$ python -q
>>> import numpy as np
>>> np.set_printoptions(precision=3, suppress=True, linewidth=120, sign=" ")
>>> def rd(a):
...     return np.round(a, 3) + 0
... 
>>> X = np.load("block5.npy")
>>> print(X)
[[ 8.022  8.005 11.039 11.976 10.003 15.021  6.002 15.002  0.979  9.991  2.055]
 [19.023 14.979 11.99  18.031 16.977 28.967 13.013 22.018  2.013 19.021  4.998]
 [ 3.019  1.022  0.006  2.013  0.991  5.013  2.98   2.01  -0.015  2.99   0.991]
 [-0.031  0.975  4.981  4.003  1.947  2.982  1.006  5.005  0.021  2.011  0.009]
 [23.972 19.999 13.016 19.997 22.01  32.999 14.034 25.03   2.982 21.984  6.019]]
>>> print(rd(np.linalg.norm(X, 2) / np.linalg.norm(X)))
0.995
>>> rng = np.random.default_rng(3586)
>>> A2 = X + rng.integers(-2, 3, (5, 3)) @ rng.integers(-2, 3, (3, 11))
>>> print(rd(A2))
[[16.022 -1.995 -0.961  9.976  6.003 11.021 12.002 21.002  4.979  3.991 10.055]
 [13.023 20.979 19.99  18.031 16.977 28.967  7.013 18.018 -3.987 23.021  0.998]
 [ 4.019  5.022  2.006  1.013  7.991 15.013  5.98   4.01   4.985  6.99  -2.009]
 [-3.031  3.975  8.981  2.003  0.947  2.982 -2.994  4.005 -4.979  5.011 -0.991]
 [24.972 20.999 13.016 15.997 23.01  36.999 14.034 28.03   1.982 24.984  7.019]]
>>> print(np.linalg.matrix_rank(A2 - X, tol=1e-8))
3
>>> print(np.abs(A2 - X).sum(axis=1))
[ 70.  44.  42.  27.  19.]
>>> W = np.array([[1, -1],
...     [0, 2],
...     [-1, -2],
...     [3, 2],
...     [2, 1],
...     [2, 0],
...     [-3, 0],
...     [-2, -1],
...     [0, 1],
...     [-2, -2],
...     [3, 1]])
>>> c = np.array([1, 1])
>>> H = np.maximum(X @ W + c, 0)
>>> print(rd(H))
[[ 22.132   0.   ]
 [ 47.891   0.   ]
 [  6.093   0.   ]
 [  0.832   0.   ]
 [ 63.892   0.   ]]
>>> print(np.linalg.matrix_rank(H))
1
>>> print((H > 0).astype(int))
[[ 1  0]
 [ 1  0]
 [ 1  0]
 [ 1  0]
 [ 1  0]]
>>> Z = np.array([[-1, 3, 3], [1, -1, 1]])
>>> print((H @ Z).round(6).argmax(axis=1))
[ 1  1  1  1  1]
>>> left, sig, Vh = np.linalg.svd(H)
>>> evecs = Vh[:(sig > 1e-8).sum()]
>>> vec = H[2] + -1 * H[0] + rng.integers(2) * np.eye(2)[0]
>>> print(rd(vec))
[-15.039   0.   ]
>>> print(np.linalg.matrix_rank(np.vstack([H, vec])))
1
>>> mat = np.load("mat.npy")
>>> print(rd(mat))
[[ 0.227  0.409  0.045  0.136  0.182  0.   ]
 [ 0.133  0.3    0.2    0.2    0.033  0.133]
 [ 0.095  0.214  0.214  0.214  0.214  0.048]
 [ 0.308  0.077  0.077  0.269  0.     0.269]
 [ 0.229  0.171  0.057  0.2    0.114  0.229]
 [ 0.056  0.     0.222  0.333  0.333  0.056]]
>>> vec = np.array([0, 0, 3, 3, -3, -4])
>>> y = mat @ vec
>>> print(rd(y))
[ 0.     0.567  0.452 -0.038 -0.486  0.444]
>>> print(rd(np.linalg.solve(mat, y)))
[ 0.  0.  3.  3. -3. -4.]
>>> print(rd(np.linalg.solve(mat, mat[:, 0])))
[ 1.  0.  0.  0.  0.  0.]
>>> print(rd(mat.reshape(2, -1)))
[[ 0.227  0.409  0.045  0.136  0.182  0.     0.133  0.3    0.2    0.2    0.033  0.133  0.095  0.214  0.214  0.214
   0.214  0.048]
 [ 0.308  0.077  0.077  0.269  0.     0.269  0.229  0.171  0.057  0.2    0.114  0.229  0.056  0.     0.222  0.333
   0.333  0.056]]
>>> t3 = mat.reshape(6, 2, -1)
>>> print(rd(t3[:, 0]))
[[ 0.227  0.409  0.045]
 [ 0.133  0.3    0.2  ]
 [ 0.095  0.214  0.214]
 [ 0.308  0.077  0.077]
 [ 0.229  0.171  0.057]
 [ 0.056  0.     0.222]]
>>> print(rd(np.einsum("ihd,ihd->ih", t3, t3)))
[[ 0.221  0.052]
 [ 0.148  0.059]
 [ 0.101  0.094]
 [ 0.107  0.145]
 [ 0.085  0.105]
 [ 0.052  0.225]]
>>> print(np.einsum("ihd,jhd->hij", t3, t3).shape)
(2, 6, 6)
>>> u = np.array([1, 5, 3, 4, 8, 2])
>>> A2 = mat + np.outer(u, np.eye(6)[4])
>>> print(np.linalg.matrix_rank(A2 - mat))
1
>>> print(rd(np.linalg.det(A2) / np.linalg.det(mat)), rd(1 + np.linalg.solve(mat, u)[4]))
17.882 17.882
>>> print(np.linalg.matrix_rank(np.linalg.inv(A2) - np.linalg.inv(mat), tol=1e-8))
1
>>> vec = np.array([1, -2, 0, -1, -3, 2, -2, 2, -2, 0, 3])
>>> print(rd(X @ (2 * vec)))
[ 4.552 14.03  14.156  4.244 -3.94 ]
>>> print(np.sign((X @ vec).round(6)))
[ 1.  1.  1.  1. -1.]
>>> print((X @ vec).argmax())
2
>>> print(rd(np.einsum("ij,j->i", X, vec)))
[ 2.276  7.015  7.078  2.122 -1.97 ]
>>> vec @ X
Traceback (most recent call last):
  File "<python-input-46>", line 1, in <module>
    vec @ X
    ~~~~^~~
ValueError: matmul: Input operand 1 has a mismatch in its core dimension 0, with gufunc signature (n?,k),(k,m?)->(n?,m?) (size 5 is different from 11)
>>> print(rd(X @ vec))
[ 2.276  7.015  7.078  2.122 -1.97 ]
>>> vec = np.array([2, 2, 1, 1, 0, 0])
>>> y = mat @ vec
>>> c, lr = np.zeros(6), 1 / np.linalg.norm(mat, 2) ** 2
>>> for i in range(20):
...     c -= lr * mat.T @ (mat @ c - y)
...     if i % 5 == 0: print(i, round(np.linalg.norm(mat @ c - y), 3))
... 
0 0.447
5 0.206
10 0.111
15 0.079
>>> print(rd(np.linalg.cond(mat)))
43.975
>>> feats = np.load("layer10.npy")
>>> print(feats)
[[ 0  0  0  5  0  0  0]
 [ 0  0  0  0  0  0  1]
 [ 0 -4  0  0  0  0  0]
 [ 4  0  0  0  0  0  0]
 [ 0  0  0  0 -4  0  0]
 [ 0  0  4  0  0  0  0]
 [ 0  0  0  0  0 -1  0]]
>>> print(rd(np.sort(np.linalg.eigvals(feats).real)))
[-4.472 -4.    -2.     0.     0.     2.     4.472]
>>> t3 = np.stack([feats, 2 * feats, feats[::-1]])
>>> print((t3 @ feats.T).shape)
(3, 7, 7)
>>> print(t3.sum(axis=0))
[[  0   0   0  15   0  -1   0]
 [  0   0   4   0   0   0   3]
 [  0 -12   0   0  -4   0   0]
 [ 16   0   0   0   0   0   0]
 [  0  -4   0   0 -12   0   0]
 [  0   0  12   0   0   0   1]
 [  0   0   0   5   0  -3   0]]
>>> print(feats[:, 0] @ feats[:, 2])
0
>>> print(rd(np.linalg.norm(feats, axis=0)))
[ 4.  4.  4.  5.  4.  1.  1.]
>>> u = np.array([4, -4, -3])
>>> print(np.correlate(feats[5], feats[3], "full"))
[  0   0   0   0   0   0   0   0  16   0   0   0   0]
>>> print(np.array([np.convolve(row, u, "same") for row in feats]))
[[  0   0  20 -20 -15   0   0]
 [  0   0   0   0   0   4  -4]
 [-16  16  12   0   0   0   0]
 [-16 -12   0   0   0   0   0]
 [  0   0   0 -16  16  12   0]
 [  0  16 -16 -12   0   0   0]
 [  0   0   0   0  -4   4   3]]
>>> print(np.cross(feats[5, :3], feats[3, :3]))
[  0  16   0]
>>> E = np.loadtxt("w.csv", delimiter=",")
>>> print(E)
[[ 1.    -0.1    0.585 -0.6   -0.9    1.    -0.2  ]
 [-0.5    1.    -0.214  0.2   -1.6   -0.6   -0.5  ]
 [-2.1    0.1    1.348 -1.4   -0.1    0.4   -1.   ]
 [-0.5    0.    -1.469  1.5    0.9    0.8   -1.1  ]
 [ 0.    -1.9    0.802 -0.8    1.5   -2.3    1.7  ]
 [-0.4    0.1   -0.772  0.8   -0.7    2.3    0.3  ]
 [-0.2   -0.6    0.303 -0.3    0.     1.1    1.2  ]
 [ 1.3   -0.1    1.883 -1.9    0.2    0.6    0.3  ]
 [-0.3   -0.5    0.295 -0.3    1.1    0.5   -0.2  ]
 [-0.9   -0.2   -1.3    1.3    0.6   -0.1   -2.   ]]
>>> P = E @ np.linalg.solve(E.T @ E, E.T)
>>> print(rd(np.linalg.eigvalsh(P)))
[ 0.  0.  0.  1.  1.  1.  1.  1.  1.  1.]
>>> print(np.argsort(-np.linalg.norm(E, axis=0).round(6), kind="stable")[:3])
[ 5  3  6]
>>> print([round(float(x), 3) for x in np.linalg.svd(E, compute_uv=False)[:3]])
[5.415, 4.119, 3.204]
>>> print(rd(np.linalg.norm(E, 2) / np.linalg.norm(E)))
0.645
>>> print(np.linalg.matrix_rank(E, rtol=0.1))
6
>>> print(np.linalg.norm(E, axis=1).argmax())
4
>>> print(rd(np.linalg.norm(E, axis=0)))
[ 2.95   2.302  3.319  3.372  2.922  3.817  3.324]
>>> print(rd(E[1] @ E[7]))
-2.363
>>> print(rd(np.linalg.norm(E, 2)))
5.415
>>> print(rd(np.linalg.norm(E, axis=1)))
[ 1.887  2.123  3.061  2.705  3.914  2.697  1.798  3.057  1.42   2.933]
>>> vec = np.array([-5, 7, -1, -4, -6, -9, 3])
>>> y = E @ vec
>>> print(rd(np.linalg.lstsq(E, y)[0]))
[-5.  7. -1. -4. -6. -9.  3.]
>>> print(rd(np.linalg.pinv(E) @ E))
[[ 1.  0.  0.  0.  0.  0.  0.]
 [ 0.  1.  0.  0.  0.  0.  0.]
 [ 0.  0.  1.  0.  0.  0.  0.]
 [ 0.  0.  0.  1.  0.  0.  0.]
 [ 0.  0.  0.  0.  1.  0.  0.]
 [ 0.  0.  0.  0.  0.  1.  0.]
 [ 0.  0.  0.  0.  0.  0.  1.]]
>>> print(rd(np.linalg.solve(E.T @ E, E.T @ y)))
[-5.  7. -1. -4. -6. -9.  3.]
>>> print(rd(y))
[ -8.085  22.414   9.452 -17.931   5.898 -15.328  -8.603  -7.183 -12.795  -9.5  ]
>>> y = y + 0.05 * rng.normal(size=10)
>>> print(rd(y))
[ -8.113  22.41    9.457 -17.937   5.832 -15.398  -8.654  -7.268 -12.857  -9.446]
>>> c, *_ = np.linalg.lstsq(E, y)
>>> print(rd(E.T @ (y - E @ c)))
[ 0.  0.  0.  0.  0.  0.  0.]
>>> print(rd(c))
[-4.976  7.052 -5.043 -7.946 -5.962 -9.006  3.033]
>>> u = np.array([4, -2, -1, -3, -5, 0, -3])
>>> F = np.outer(rng.normal(size=30), u) + 0.05 * rng.normal(size=(30, 7))
>>> print(rd(F))
[[  0.257  -0.139  -0.087  -0.335  -0.39   -0.084  -0.211]
 [  3.306  -1.613  -0.829  -2.516  -4.184  -0.046  -2.502]
 [ -6.704   3.425   1.733   5.093   8.509   0.007   5.003]
 [ -0.677   0.318   0.244   0.561   0.913  -0.004   0.63 ]
 [  3.171  -1.534  -0.732  -2.337  -3.87    0.031  -2.274]
 [  2.987  -1.458  -0.822  -2.255  -3.716  -0.038  -2.19 ]
 [ -4.784   2.293   1.231   3.61    5.911   0.01    3.626]
 [ -9.706   4.796   2.368   7.206  12.146  -0.062   7.172]
 [  3.302  -1.663  -0.803  -2.492  -4.034   0.063  -2.505]
 [  0.166  -0.066  -0.108  -0.187  -0.145  -0.019  -0.066]
 [ -1.685   0.838   0.408   1.23    2.044  -0.056   1.217]
 [  4.133  -2.098  -1.096  -3.124  -5.175  -0.08   -3.077]
 [  0.766  -0.451  -0.172  -0.543  -0.917  -0.05   -0.528]
 [ -0.436   0.166   0.131   0.218   0.431  -0.041   0.265]
 [ 10.6    -5.196  -2.651  -7.922 -13.165  -0.018  -7.896]
 [ -1.399   0.702   0.439   1.073   1.651  -0.04    1.133]
 [ -0.649   0.326   0.165   0.379   0.714  -0.115   0.47 ]
 [  3.306  -1.715  -0.87   -2.49   -4.301   0.04   -2.479]
 [ -5.85    2.874   1.535   4.33    7.144  -0.01    4.348]
 [  4.546  -2.328  -1.235  -3.453  -5.727  -0.024  -3.441]
 [  4.56   -2.134  -1.164  -3.317  -5.59    0.134  -3.368]
 [-11.577   5.759   2.888   8.714  14.523  -0.042   8.671]
 [ -1.104   0.664   0.303   0.812   1.375   0.033   0.896]
 [  3.265  -1.567  -0.796  -2.475  -4.025   0.01   -2.384]
 [  1.991  -1.012  -0.511  -1.435  -2.453   0.009  -1.402]
 [ -2.702   1.304   0.683   2.099   3.253  -0.04    2.074]
 [ -2.871   1.37    0.736   2.104   3.479  -0.008   2.201]
 [  3.81   -1.981  -1.088  -3.027  -4.891   0.004  -2.893]
 [ -1.947   0.989   0.478   1.528   2.476  -0.027   1.483]
 [  2.103  -1.054  -0.572  -1.558  -2.78    0.04   -1.65 ]]
>>> lab = rng.permutation(6)
>>> A2 = mat[:, lab] * rng.choice([-1, 1], 6)
>>> print(rd(A2))
[[ 0.136  0.227  0.182  0.    -0.045  0.409]
 [ 0.2    0.133  0.033 -0.133 -0.2    0.3  ]
 [ 0.214  0.095  0.214 -0.048 -0.214  0.214]
 [ 0.269  0.308  0.    -0.269 -0.077  0.077]
 [ 0.2    0.229  0.114 -0.229 -0.057  0.171]
 [ 0.333  0.056  0.333 -0.056 -0.222  0.   ]]
>>> left, _, Vh = np.linalg.svd(mat.T @ A2)
>>> print(rd(left @ Vh))
[[ 0.  1.  0.  0.  0.  0.]
 [ 0.  0.  0.  0.  0.  1.]
 [ 0.  0.  0.  0. -1.  0.]
 [ 1.  0.  0.  0.  0.  0.]
 [ 0.  0.  1.  0.  0.  0.]
 [ 0.  0.  0. -1.  0.  0.]]
>>> print(lab)
[ 3  0  4  5  2  1]
>>> vec = np.array([1, 0, 0, 0, 0, 1, 2])
>>> y = F @ vec
>>> print(rd(np.linalg.pinv(F) @ F))
[[ 1.  0.  0.  0.  0.  0.  0.]
 [ 0.  1.  0.  0.  0.  0.  0.]
 [ 0.  0.  1.  0.  0.  0.  0.]
 [ 0.  0.  0.  1.  0.  0.  0.]
 [ 0.  0.  0.  0.  1.  0.  0.]
 [ 0.  0.  0.  0.  0.  1.  0.]
 [ 0.  0.  0.  0.  0.  0.  1.]]
>>> print(rd(np.linalg.lstsq(F, y)[0]))
[ 1.  0.  0.  0.  0.  1.  2.]
>>> y = y + 0.05 * rng.normal(size=30)
>>> print(rd(y))
[-0.285 -1.792  3.328  0.582 -1.381 -1.364  2.456  4.544 -1.693  0.077  0.766 -2.136 -0.428  0.12  -5.196  0.878  0.179
 -1.629  2.839 -2.35  -2.056  5.764  0.681 -1.425 -0.786  1.482  1.491 -2.056  0.986 -1.179]
>>> c, *_ = np.linalg.lstsq(F, y)
>>> print(c.round())
[ 1.  0. -0.  0. -0.  1.  2.]
>>> print(rd(F.T @ (y - F @ c)))
[ 0.  0.  0.  0.  0.  0.  0.]
>>> print([round(float(np.linalg.norm(np.linalg.solve(F.T @ F + lam * np.eye(7), F.T @ y))), 2) for lam in (0, 1, 10, 100)])
[2.52, 0.3, 0.25, 0.24]
>>> A = np.loadtxt("a.csv", delimiter=",")
>>> print(rd(A))
[[ 1.408  2.211  1.459]
 [-1.     1.698 -2.262]
 [-0.535  2.371 -1.759]
 [ 1.477 -0.458  2.571]
 [ 0.422  2.941 -0.417]
 [-1.334  0.935 -2.519]
 [ 1.05  -1.605  2.307]
 [-1.176 -2.595 -0.938]
 [ 0.212  2.899 -0.742]
 [ 1.427 -0.641  2.56 ]]
>>> rank = np.linalg.matrix_rank(A)
>>> print(rank)
2
>>> N = np.linalg.svd(A)[2][rank:].T
>>> print([int(np.linalg.matrix_rank(A[:i])) for i in range(1, len(A) + 1)])
[1, 2, 2, 2, 2, 2, 2, 2, 2, 2]
>>> print(np.linalg.matrix_rank(A.T @ A), np.linalg.matrix_rank(A @ A.T))
2 2
>>> print([int(np.linalg.matrix_rank(A[:, :j + 1])) for j in range(3)])
[1, 2, 2]
>>> print(rd(A @ N))
[[ 0.]
 [ 0.]
 [ 0.]
 [ 0.]
 [ 0.]
 [ 0.]
 [ 0.]
 [ 0.]
 [ 0.]
 [ 0.]]
>>> M = np.load("x.npy")
>>> print(M)
[[ -6.458 -18.908  -0.889]
 [ 14.89   10.804   7.846]
 [-15.004  11.294  -6.879]
 [ 17.433   2.459  -9.488]
 [-12.584   5.667 -14.475]
 [ -6.516 -18.074   5.558]
 [ 16.389  -9.439   6.503]
 [  8.857 -17.247  -4.911]
 [-19.046  -0.75   -6.058]
 [  8.656  -5.987  17.007]
 [ -6.814 -11.941 -14.525]
 [ 19.606   0.826   3.861]
 [-10.192   6.771  15.82 ]
 [ 14.543   6.176  12.262]
 [-17.496  -0.433   9.679]
 [ 18.89   -6.526  -0.767]
 [-18.856   5.879   3.143]
 [ -2.989  -4.882  19.163]
 [ 14.615 -11.679  -7.071]
 [  2.474 -19.846  -0.05 ]
 [ 15.98   -8.637  -8.37 ]
 [-12.432  -9.341 -12.578]
 [  0.53  -17.742  -9.217]
 [ 14.691   9.075 -10.09 ]
 [  8.753  14.114 -11.143]
 [ -8.095  -1.64   18.215]
 [ 18.231   0.771   8.187]
 [  1.913 -12.957 -15.115]
 [ -3.908  19.014   4.816]
 [  8.116 -11.486 -14.219]
 [-19.646  -2.722   2.571]
 [  4.906   9.524 -16.889]
 [  5.101 -13.596  13.752]
 [  4.128 -19.221   3.678]
 [ 10.541  -0.918 -16.972]
 [  2.086  14.055 -14.075]
 [  3.701  13.298 -14.473]]
>>> vec = np.array([0, 3, -3])
>>> y = M @ vec
>>> print(rd(np.linalg.solve(M.T @ M, M.T @ y)))
[ 0.  3. -3.]
>>> try:
...     np.linalg.solve(M, y)
... except np.linalg.LinAlgError as e:
...     print(e)
... 
Last 2 dimensions of the array must be square
>>> y = y + 0.1 * rng.normal(size=37)
>>> print(rd(y))
[-54.005   8.891  54.429  35.842  60.434 -70.883 -47.839 -36.851  15.838 -68.996   7.657  -9.018 -27.144 -18.327
 -30.314 -17.173   8.138 -71.927 -13.87  -59.319  -0.905   9.689 -25.563  57.601  75.766 -59.56  -22.1     6.587
  42.533   8.208 -15.877  79.201 -81.876 -68.738  48.099  84.349  83.254]
>>> c, *_ = np.linalg.lstsq(M, y)
>>> print(c.round())
[ 0.  3. -3.]
>>> print(rd(M.T @ (y - M @ c)))
[ 0.  0.  0.]
>>> print([round(float(np.linalg.norm(np.linalg.solve(M.T @ M + lam * np.eye(3), M.T @ y))), 2) for lam in (0, 1, 10, 100)])
[4.24, 4.24, 4.23, 4.15]
>>> print(rd(c))
[ 0.002  2.998 -2.998]
